% python3 -q
>>> import numpy as np
>>> from numpy import linalg as LA
>>> np.set_printoptions(precision=2, suppress=True, linewidth=100)
>>> W0 = np.load("a.npy")
>>> W0.round(2) + 0
array([[-0.21, -0.13, -0.17, -0.49, -0.12,  0.24,  0.51,  0.28, -0.06,  0.26,  0.15, -0.39,  0.1 ],
       [ 0.25, -0.18, -0.09, -0.34,  0.18, -0.15, -0.31, -0.05,  0.27, -0.2 , -0.47, -0.52,  0.17],
       [-0.34,  0.01, -0.15,  0.28, -0.43,  0.18, -0.29, -0.08,  0.55, -0.05,  0.3 , -0.27,  0.11],
       [ 0.04,  0.47, -0.43, -0.24, -0.25, -0.24,  0.14, -0.41,  0.17,  0.31, -0.22,  0.22,  0.06],
       [ 0.38,  0.16,  0.23, -0.41, -0.44, -0.09, -0.13, -0.09, -0.13, -0.29,  0.4 , -0.11, -0.33],
       [-0.25,  0.15,  0.05, -0.49,  0.29, -0.11, -0.29,  0.34,  0.28, -0.09,  0.26,  0.42,  0.2 ],
       [-0.21,  0.33, -0.07,  0.03,  0.58, -0.12, -0.03, -0.31, -0.07,  0.06,  0.35, -0.41, -0.29],
       [-0.34, -0.01,  0.18, -0.18, -0.15,  0.16, -0.48, -0.28, -0.55,  0.24, -0.09, -0.06,  0.31],
       [ 0.13,  0.18, -0.45,  0.02,  0.01,  0.39, -0.4 ,  0.4 , -0.14,  0.16, -0.15,  0.01, -0.45],
       [-0.34,  0.52,  0.33, -0.03, -0.07,  0.27,  0.2 ,  0.08,  0.04, -0.42, -0.44, -0.07, -0.11],
       [-0.51, -0.45, -0.15, -0.16, -0.12, -0.31, -0.01, -0.11, -0.02, -0.16, -0.18,  0.13, -0.54],
       [ 0.  , -0.05, -0.55, -0.01,  0.07,  0.2 ,  0.09, -0.18, -0.28, -0.64,  0.15,  0.1 ,  0.28],
       [-0.13,  0.24, -0.15,  0.23, -0.19, -0.63, -0.04,  0.48, -0.29, -0.08,  0.  , -0.24,  0.18]])
>>> M2 = LA.inv(W0)
>>> np.round(LA.det(W0) * LA.det(M2), 2)
np.float64(1.0)
>>> np.allclose(M2, W0.T)
True
>>> vec = np.array([-1, -5, -4, 2, -5, -4, 1, 4, 1, 2, 3, 3, -4])
>>> W0.T @ (W0 @ vec)
array([-1., -5., -4.,  2., -5., -4.,  1.,  4.,  1.,  2.,  3.,  3., -4.])
>>> 13 - LA.matrix_rank(W0 - np.eye(13), tol=1e-8)
np.int64(1)
